% ipython --no-banner

In [1]: import numpy as np

In [2]: import numpy.linalg as la

In [3]: np.set_printoptions(precision=2, suppress=True, linewidth=160)

In [4]: W0 = np.loadtxt("run15.csv", delimiter=",")

In [5]: W0
Out[5]: 
array([[0.5 , 0.  , 0.  , 0.5 , 0.  , 0.  ],
       [0.  , 0.5 , 0.  , 0.  , 0.  , 0.5 ],
       [0.25, 0.25, 0.25, 0.25, 0.  , 0.  ],
       [0.33, 0.  , 0.33, 0.33, 0.  , 0.  ],
       [0.  , 0.  , 0.  , 0.  , 1.  , 0.  ],
       [0.  , 0.33, 0.33, 0.  , 0.  , 0.33]])

In [6]: rk = la.matrix_rank(W0)

In [7]: rk
Out[7]: np.int64(5)

In [8]: N = la.svd(W0)[2][rk:].T

In [9]: [int(la.matrix_rank(np.delete(W0, i, axis=0))) for i in range(6)]
Out[9]: [5, 5, 4, 5, 4, 5]

In [10]: np.round(N @ N.T, 2) + 0
Out[10]: 
array([[ 0.5,  0. ,  0. , -0.5,  0. ,  0. ],
       [ 0. ,  0. ,  0. ,  0. ,  0. ,  0. ],
       [ 0. ,  0. ,  0. ,  0. ,  0. ,  0. ],
       [-0.5,  0. ,  0. ,  0.5,  0. ,  0. ],
       [ 0. ,  0. ,  0. ,  0. ,  0. ,  0. ],
       [ 0. ,  0. ,  0. ,  0. ,  0. ,  0. ]])

In [11]: [int(la.matrix_rank(W0[:, :j + 1])) for j in range(6)]
Out[11]: [1, 2, 3, 3, 4, 5]

In [12]: Uu, s, VT = la.svd(W0)

In [13]: s.round(2) + 0
Out[13]: array([1.01, 1.  , 0.85, 0.38, 0.15, 0.  ])

In [14]: np.argmax(s[:-1] / (s[1:] + 1e-6)) + 1
Out[14]: np.int64(5)

In [15]: other = Uu[:, :5] @ np.diag(s[:5]) @ VT[:5]

In [16]: round(float(la.norm(W0 - other, 2)), 2), round(s[5], 2)
Out[16]: (0.0, np.float64(0.0))

In [17]: la.matrix_rank(other)
Out[17]: np.int64(5)

In [18]: la.matrix_rank(W0, rtol=0.05)
Out[18]: np.int64(5)

In [19]: np.allclose(W0[:-1].T @ la.lstsq(W0[:-1].T, W0[-1])[0], W0[-1])
Out[19]: True

In [20]: np.unique(W0.round(6), axis=0).shape
Out[20]: (6, 6)

In [21]: rng = np.random.default_rng(54464)

In [22]: other = W0 + rng.integers(-2, 3, (6, 5)) @ rng.integers(-2, 3, (5, 6))

In [23]: other
Out[23]: 
array([[ 6.5 , -1.  ,  6.  ,  1.5 , -6.  ,  5.  ],
       [ 5.  , -2.5 , -1.  ,  6.  ,  0.  ,  4.5 ],
       [-9.75,  0.25, -7.75,  0.25,  4.  , -6.  ],
       [-2.67,  5.  ,  4.33, -7.67,  0.  , -6.  ],
       [-2.  ,  0.  , -1.  ,  3.  ,  1.  ,  0.  ],
       [ 2.  , -1.67,  1.33, -4.  , -4.  ,  0.33]])

In [24]: np.abs(other - W0).sum(axis=1)
Out[24]: array([25., 19., 28., 26.,  6., 13.])

In [25]: la.matrix_rank(other - W0, tol=1e-8)
Out[25]: np.int64(5)

In [26]: vec = np.array([0, -2, -2, -1, 0, 2])

In [27]: rhs = other @ vec

In [28]: rhs
Out[28]: array([ -1.5 ,  10.  ,   2.75, -23.  ,  -1.  ,   5.33])

In [29]: np.round(la.solve(other.T, other[0]), 2) + 0
Out[29]: array([1., 0., 0., 0., 0., 0.])

In [30]: np.round(la.solve(other, other[:, 0]), 2) + 0
Out[30]: array([1., 0., 0., 0., 0., 0.])

In [31]: np.round(la.solve(other, rhs), 2) + 0
Out[31]: array([ 0., -2., -2., -1.,  0.,  2.])

In [32]: np.round(la.solve(other, -2 * rhs), 2) + 0
Out[32]: array([ 0.,  4.,  4.,  2.,  0., -4.])

In [33]: X = np.loadtxt("block18.csv", delimiter=",")

In [34]: X
Out[34]: 
array([[0.2, 0.2, 0.2, 0.2, 0.2],
       [0.2, 0.2, 0.2, 0.2, 0.2],
       [0.2, 0.2, 0.2, 0.2, 0.2],
       [0.2, 0.2, 0.2, 0.2, 0.2],
       [0.2, 0.2, 0.2, 0.2, 0.2]])

In [35]: np.round(la.det(2 * X), 2), round(float(la.det(X)), 2)
Out[35]: (np.float64(0.0), 0.0)

In [36]: np.round(np.poly(X), 2) + 0
Out[36]: array([ 1., -1.,  0.,  0.,  0.,  0.])

In [37]: X.shape
Out[37]: (5, 5)

In [38]: np.unravel_index(np.abs(X).argmax(), X.shape)
Out[38]: (np.int64(0), np.int64(0))

In [39]: X.mean(axis=0)
Out[39]: array([0.2, 0.2, 0.2, 0.2, 0.2])

In [40]: X.sum(axis=1)
Out[40]: array([1., 1., 1., 1., 1.])

In [41]: np.abs(X).max()
Out[41]: np.float64(0.2)

In [42]: la.matrix_rank(X)
Out[42]: np.int64(1)

In [43]: feats = np.load("w.npy")

In [44]: feats
Out[44]: 
array([[ 0.94, -0.08,  0.23],
       [-0.08,  0.01, -0.02],
       [ 0.23, -0.02,  0.06]])

In [45]: Uu, s, VT = la.svd(feats)

In [46]: evecs = VT[:(s > 1e-8).sum()]

In [47]: vec = feats[2] + 3 * feats[0] + rng.integers(2) * np.eye(3)[2]

In [48]: vec
Out[48]: array([ 3.04, -0.25,  0.76])

In [49]: np.allclose(evecs.T @ evecs @ vec, vec)
Out[49]: True

In [50]: round(float(la.norm(vec - evecs.T @ evecs @ vec)), 2)
Out[50]: 0.0

In [51]: evecs.T @ evecs
Out[51]: 
array([[ 0.94, -0.08,  0.23],
       [-0.08,  0.01, -0.02],
       [ 0.23, -0.02,  0.06]])

In [52]: np.diag(evecs.T @ evecs)
Out[52]: array([0.94, 0.01, 0.06])

In [53]: M = np.array([[1.0, 0.5, 0.25], [0.5, 1.0, 0.5], [0.25, 0.5, 1.0]])

In [54]: Lm = la.cholesky(M)

In [55]: round(float(np.prod(np.diag(Lm)) ** 2), 2), round(float(la.det(M)), 2)
Out[55]: (0.56, 0.56)

In [56]: np.diag(Lm) ** 2
Out[56]: array([1.  , 0.75, 0.75])

In [57]: Lm @ Lm.T
Out[57]: 
array([[1.  , 0.5 , 0.25],
       [0.5 , 1.  , 0.5 ],
       [0.25, 0.5 , 1.  ]])

In [58]: Lm
Out[58]: 
array([[1.  , 0.  , 0.  ],
       [0.5 , 0.87, 0.  ],
       [0.25, 0.43, 0.87]])

In [59]: np.round(la.det(Lm.T), 2)
Out[59]: np.float64(0.75)

In [60]: la.eigvals(Lm)
Out[60]: array([0.87, 0.87, 1.  ])

In [61]: np.kron(np.eye(2, dtype=int), Lm)
Out[61]: 
array([[1.  , 0.  , 0.  , 0.  , 0.  , 0.  ],
       [0.5 , 0.87, 0.  , 0.  , 0.  , 0.  ],
       [0.25, 0.43, 0.87, 0.  , 0.  , 0.  ],
       [0.  , 0.  , 0.  , 1.  , 0.  , 0.  ],
       [0.  , 0.  , 0.  , 0.5 , 0.87, 0.  ],
       [0.  , 0.  , 0.  , 0.25, 0.43, 0.87]])

In [62]: np.einsum("ij,ji->", Lm, Lm)
Out[62]: np.float64(2.5)

In [63]: w, evecs = la.eigh(M)

In [64]: vec = np.array([-1, -2, 2])

In [65]: evecs * np.sqrt(w) @ evecs.T
Out[65]: 
array([[0.96, 0.25, 0.1 ],
       [0.25, 0.94, 0.25],
       [0.1 , 0.25, 0.96]])

In [66]: la.eigvalsh(M[1:, 1:])
Out[66]: array([0.5, 1.5])

In [67]: vec @ M @ vec
Out[67]: np.float64(6.0)

In [68]: np.abs(M).sum(axis=1).max(), np.round(np.abs(w).max(), 2)
Out[68]: (np.float64(2.0), np.float64(1.84))

In [69]: evecs * np.maximum(w, 0) @ evecs.T
Out[69]: 
array([[1.  , 0.5 , 0.25],
       [0.5 , 1.  , 0.5 ],
       [0.25, 0.5 , 1.  ]])

In [70]: J = np.loadtxt("a.csv", delimiter=",")

In [71]: J
Out[71]: 
array([[ 1.,  2., -2.,  1.,  0.],
       [ 0.,  1.,  2., -2.,  1.],
       [ 1.,  0.,  1.,  2., -2.],
       [-2.,  1.,  0.,  1.,  2.],
       [ 2., -2.,  1.,  0.,  1.]])

In [72]: np.poly(J)
Out[72]: array([   1.,   -5.,   20., -100.,  245., -202.])

In [73]: np.allclose(J @ J.T, J.T @ J)
Out[73]: True

In [74]: J @ np.ones(5)
Out[74]: array([2., 2., 2., 2., 2.])

In [75]: np.sort(np.abs(np.fft.fft(J[0]))), np.sort(la.svd(J, compute_uv=False))
Out[75]: (array([2.  , 2.43, 2.43, 4.13, 4.13]), array([2.  , 2.43, 2.43, 4.13, 4.13]))

In [76]: (J @ J)[0]
Out[76]: array([-3.,  5.,  0., -6.,  8.])

In [77]: np.fft.fft(J[0])
Out[77]: array([ 2.  +0.j  ,  2.43-0.14j, -0.93-4.03j, -0.93+4.03j,  2.43+0.14j])

In [78]: ang = np.radians(180)

In [79]: r_ = np.eye(5)

In [80]: r_[2, 2] = r_[3, 3] = np.cos(ang)

In [81]: r_[2, 3], r_[3, 2] = -np.sin(ang), np.sin(ang)

In [82]: r_.round(2) + 0
Out[82]: 
array([[ 1.,  0.,  0.,  0.,  0.],
       [ 0.,  1.,  0.,  0.,  0.],
       [ 0.,  0., -1.,  0.,  0.],
       [ 0.,  0.,  0., -1.,  0.],
       [ 0.,  0.,  0.,  0.,  1.]])

In [83]: other = J @ r_.T

In [84]: other.round(2) + 0
Out[84]: 
array([[ 1.,  2.,  2., -1.,  0.],
       [ 0.,  1., -2.,  2.,  1.],
       [ 1.,  0., -1., -2., -2.],
       [-2.,  1.,  0., -1.,  2.],
       [ 2., -2., -1.,  0.,  1.]])

In [85]: u = np.array([0, -1, 3, 0, -1])

In [86]: other = J + np.outer(u, np.eye(5)[4])

In [87]: other
Out[87]: 
array([[ 1.,  2., -2.,  1.,  0.],
       [ 0.,  1.,  2., -2.,  0.],
       [ 1.,  0.,  1.,  2.,  1.],
       [-2.,  1.,  0.,  1.,  2.],
       [ 2., -2.,  1.,  0.,  0.]])

In [88]: la.matrix_rank(la.inv(other) - la.inv(J), tol=1e-8)
Out[88]: np.int64(1)

In [89]: arr = np.load("m.npy")

In [90]: arr
Out[90]: 
array([[ 1., -2.,  0.,  0.,  0.,  0.,  0.],
       [-2.,  0., -2.,  0.,  0.,  0.,  0.],
       [ 0., -2.,  0., -2.,  0.,  0.,  0.],
       [ 0.,  0., -2.,  2., -2.,  0.,  0.],
       [ 0.,  0.,  0., -2.,  3., -2.,  0.],
       [ 0.,  0.,  0.,  0., -2.,  2., -2.],
       [ 0.,  0.,  0.,  0.,  0., -2.,  1.]])

In [91]: w, evecs = la.eigh(arr)

In [92]: vec = np.array([1, 0, 2, 0, -2, -2, -1])

In [93]: round(float(vec @ arr @ vec / (vec @ vec)), 2), round(float(w[0]), 2), np.round(w[-1], 2)
Out[93]: (-0.14, -2.98, np.float64(5.74))

In [94]: vec @ arr @ vec
Out[94]: np.float64(-2.0)

In [95]: la.eigvalsh(arr[1:, 1:])
Out[95]: array([-2.61, -1.11,  0.4 ,  2.  ,  3.58,  5.74])

In [96]: np.diff(W0, axis=0)
Out[96]: 
array([[-0.5 ,  0.5 ,  0.  , -0.5 ,  0.  ,  0.5 ],
       [ 0.25, -0.25,  0.25,  0.25,  0.  , -0.5 ],
       [ 0.08, -0.25,  0.08,  0.08,  0.  ,  0.  ],
       [-0.33,  0.  , -0.33, -0.33,  1.  ,  0.  ],
       [ 0.  ,  0.33,  0.33,  0.  , -1.  ,  0.33]])

In [97]: np.round(la.svd(W0, compute_uv=False), 2) + 0
Out[97]: array([1.01, 1.  , 0.85, 0.38, 0.15, 0.  ])

In [98]: W0 - W0[0]
Out[98]: 
array([[ 0.  ,  0.  ,  0.  ,  0.  ,  0.  ,  0.  ],
       [-0.5 ,  0.5 ,  0.  , -0.5 ,  0.  ,  0.5 ],
       [-0.25,  0.25,  0.25, -0.25,  0.  ,  0.  ],
       [-0.17,  0.  ,  0.33, -0.17,  0.  ,  0.  ],
       [-0.5 ,  0.  ,  0.  , -0.5 ,  1.  ,  0.  ],
       [-0.5 ,  0.33,  0.33, -0.5 ,  0.  ,  0.33]])

In [99]: np.count_nonzero(W0)
Out[99]: np.int64(15)

In [100]: W0.sum(axis=1)
Out[100]: array([1., 1., 1., 1., 1., 1.])

In [101]: ang = np.radians(120)

In [102]: r_ = np.eye(7)

In [103]: r_[4, 4] = r_[2, 2] = np.cos(ang)

In [104]: r_[4, 2], r_[2, 4] = -np.sin(ang), np.sin(ang)

In [105]: r_
Out[105]: 
array([[ 1.  ,  0.  ,  0.  ,  0.  ,  0.  ,  0.  ,  0.  ],
       [ 0.  ,  1.  ,  0.  ,  0.  ,  0.  ,  0.  ,  0.  ],
       [ 0.  ,  0.  , -0.5 ,  0.  ,  0.87,  0.  ,  0.  ],
       [ 0.  ,  0.  ,  0.  ,  1.  ,  0.  ,  0.  ,  0.  ],
       [ 0.  ,  0.  , -0.87,  0.  , -0.5 ,  0.  ,  0.  ],
       [ 0.  ,  0.  ,  0.  ,  0.  ,  0.  ,  1.  ,  0.  ],
       [ 0.  ,  0.  ,  0.  ,  0.  ,  0.  ,  0.  ,  1.  ]])

In [106]: other = arr @ r_.T

In [107]: np.abs(other - arr).max(axis=0)
Out[107]: array([0.  , 0.  , 3.  , 0.  , 4.73, 0.  , 0.  ])

In [108]: np.allclose(la.norm(arr, axis=1), la.norm(other, axis=1))
Out[108]: True

In [109]: la.svd(arr, compute_uv=False), la.svd(other, compute_uv=False)
Out[109]: 
(array([5.74, 3.74, 2.98, 2.78, 1.34, 1.23, 0.38]),
 array([5.74, 3.74, 2.98, 2.78, 1.34, 1.23, 0.38]))

In [110]: vec = np.array([-4, 3, -2, 0, -3, 2, 3])

In [111]: round(la.norm(vec), 2), round(la.norm(r_ @ vec), 2)
Out[111]: (np.float64(7.14), np.float64(7.14))

In [112]: 7 - la.matrix_rank(r_ - np.eye(7), tol=1e-8)
Out[112]: np.int64(5)

In [113]: r_.T @ (r_ @ vec)
Out[113]: array([-4.,  3., -2.,  0., -3.,  2.,  3.])

In [114]: np.sort(np.abs(np.degrees(np.angle(la.eigvals(r_)))))
Out[114]: array([  0.,   0.,   0.,   0.,   0., 120., 120.])

In [115]: la.inv(r_)
Out[115]: 
array([[ 1.  ,  0.  ,  0.  ,  0.  ,  0.  ,  0.  ,  0.  ],
       [ 0.  ,  1.  ,  0.  ,  0.  ,  0.  ,  0.  ,  0.  ],
       [-0.  , -0.  , -0.5 , -0.  , -0.87, -0.  , -0.  ],
       [ 0.  ,  0.  ,  0.  ,  1.  ,  0.  ,  0.  ,  0.  ],
       [ 0.  ,  0.  ,  0.87,  0.  , -0.5 ,  0.  ,  0.  ],
       [ 0.  ,  0.  ,  0.  ,  0.  ,  0.  ,  1.  ,  0.  ],
       [ 0.  ,  0.  ,  0.  ,  0.  ,  0.  ,  0.  ,  1.  ]])

In [116]: round(la.det(r_), 2)
Out[116]: np.float64(1.0)

In [117]: other = arr / la.norm(arr, axis=1, keepdims=True)

In [118]: C2 = other @ other.T

In [119]: la.norm(other, axis=1)
Out[119]: array([1., 1., 1., 1., 1., 1., 1.])

In [120]: C2
Out[120]: 
array([[ 1.  , -0.32,  0.63,  0.  ,  0.  ,  0.  ,  0.  ],
       [-0.32,  1.  ,  0.  ,  0.41,  0.  ,  0.  ,  0.  ],
       [ 0.63,  0.  ,  1.  , -0.41,  0.34,  0.  ,  0.  ],
       [ 0.  ,  0.41, -0.41,  1.  , -0.7 ,  0.33,  0.  ],
       [ 0.  ,  0.  ,  0.34, -0.7 ,  1.  , -0.7 ,  0.43],
       [ 0.  ,  0.  ,  0.  ,  0.33, -0.7 ,  1.  , -0.77],
       [ 0.  ,  0.  ,  0.  ,  0.  ,  0.43, -0.77,  1.  ]])

In [121]: (C2 - 2 * np.eye(7)).round(6).argmax(axis=1)
Out[121]: array([2, 3, 0, 1, 6, 3, 4])

In [122]: mat = np.load("mat.npy")

In [123]: mat
Out[123]: 
array([[ 0.15, -0.21, -0.17, -0.23, -0.06, -0.05, -0.02],
       [-0.21,  0.46,  0.19,  0.09,  0.27,  0.06,  0.28],
       [-0.17,  0.19,  0.48,  0.19, -0.27, -0.22,  0.17],
       [-0.23,  0.09,  0.19,  0.64, -0.04,  0.16, -0.33],
       [-0.06,  0.27, -0.27, -0.04,  0.55,  0.29,  0.09],
       [-0.05,  0.06, -0.22,  0.16,  0.29,  0.25, -0.16],
       [-0.02,  0.28,  0.17, -0.33,  0.09, -0.16,  0.47]])

In [124]: np.allclose(mat[:-1].T @ la.lstsq(mat[:-1].T, mat[-1])[0], mat[-1])
Out[124]: True

In [125]: la.lstsq(mat[:-1].T, mat[-1])[2]
Out[125]: np.int32(3)

In [126]: round(np.trace(la.pinv(mat) @ mat), 2)
Out[126]: np.float64(3.0)

In [127]: Uu, s, VT = la.svd(mat)

In [128]: np.argmax(s[:-1] / (s[1:] + 1e-6)) + 1
Out[128]: np.int64(3)

In [129]: s.round(2) + 0
Out[129]: array([1., 1., 1., 0., 0., 0., 0.])

In [130]: other = Uu[:, :3] @ np.diag(s[:3]) @ VT[:3]

In [131]: round(float(la.norm(mat - other) / la.norm(mat)), 2)
Out[131]: 0.0

In [132]: la.matrix_rank(mat, rtol=0.05)
Out[132]: np.int64(3)

In [133]: round(np.abs(mat - other).max(), 2)
Out[133]: np.float64(0.0)
